>>> import numpy as np
>>> np.set_printoptions(precision=3, suppress=True, linewidth=200, legacy="1.25")
>>> arr = np.loadtxt("arr.csv", delimiter=",")
>>> arr
array([[ 0.,  0.,  0.],
       [23., 17., 16.],
       [ 2.,  0.,  0.],
       [16., 11.,  9.],
       [16., 11.,  9.],
       [ 2.,  0.,  0.],
       [ 2.,  0.,  0.],
       [23., 17., 16.],
       [ 0.,  0.,  0.],
       [23., 17., 16.],
       [ 0.,  0.,  0.],
       [16., 11.,  9.],
       [ 9.,  5.,  2.],
       [16., 11.,  9.],
       [16., 11.,  9.],
       [ 9.,  5.,  2.],
       [23., 17., 16.],
       [23., 17., 16.],
       [23., 17., 16.],
       [ 0.,  0.,  0.],
       [ 0.,  0.,  0.],
       [16., 11.,  9.],
       [ 0.,  0.,  0.],
       [ 0.,  0.,  0.],
       [ 2.,  0.,  0.],
       [ 0.,  0.,  0.],
       [ 0.,  0.,  0.],
       [23., 17., 16.]])
>>> # rows 3 and 4 are equal
>>> basis = arr[[11, 15]].astype(float)
>>> for _ in range(4):
...     labels = np.linalg.norm(arr[:, None] - basis, axis=-1).argmin(axis=1)
...     basis = np.array([arr[labels == j].mean(axis=0) for j in range(2)])
... 
>>> labels
array([1, 0, 1, 0, 0, 1, 1, 0, 1, 0, 1, 0, 1, 0, 0, 1, 0, 0, 0, 1, 1, 0, 1, 1, 1, 1, 1, 0])
>>> basis
array([[19.769, 14.231, 12.769],
       [ 1.733,  0.667,  0.267]])
>>> np.bincount(labels)
array([13, 15])
>>> basis[1] - basis[0]
array([-18.036, -13.564, -12.503])
>>> rng = np.random.default_rng(6)
>>> Y = basis + rng.integers(-2, 3, (2, 1)) @ rng.integers(-2, 3, (1, 3))
>>> Y
array([[19.769, 14.231, 12.769],
       [ 1.733,  0.667,  0.267]])
>>> Y - basis
array([[0., 0., 0.],
       [0., 0., 0.]])
>>> np.linalg.matrix_rank(Y - basis, tol=1e-8)
0
>>> np.linalg.svd(Y - basis, compute_uv=False)
array([0., 0.])
>>> dist = np.linalg.norm(arr[:, None] - arr[None], axis=-1)
>>> np.flatnonzero(dist[24] < dist.mean() / 2)
array([ 0,  2,  5,  6,  8, 10, 19, 20, 22, 23, 24, 25, 26])
>>> np.linalg.matrix_rank(dist ** 2)
5
>>> dist[24]
array([ 2.   , 31.401,  0.   , 19.95 , 19.95 ,  0.   ,  0.   , 31.401,  2.   , 31.401,  2.   , 19.95 ,  8.832, 19.95 , 19.95 ,  8.832, 31.401, 31.401, 31.401,  2.   ,  2.   , 19.95 ,  2.   ,  2.   ,
        0.   ,  2.   ,  2.   , 31.401])
>>> (dist + 1e9 * np.eye(28)).round(6).argmin(axis=1)
array([ 8,  7,  5,  4,  3,  2,  2,  1,  0,  1,  0,  3, 15,  3,  3, 12,  1,  1,  1,  0,  0,  3,  0,  0,  2,  0,  0,  1])
>>> dist[:5, :5]
array([[ 0.   , 32.772,  2.   , 21.401, 21.401],
       [32.772,  0.   , 31.401, 11.576, 11.576],
       [ 2.   , 31.401,  0.   , 19.95 , 19.95 ],
       [21.401, 11.576, 19.95 ,  0.   ,  0.   ],
       [21.401, 11.576, 19.95 ,  0.   ,  0.   ]])
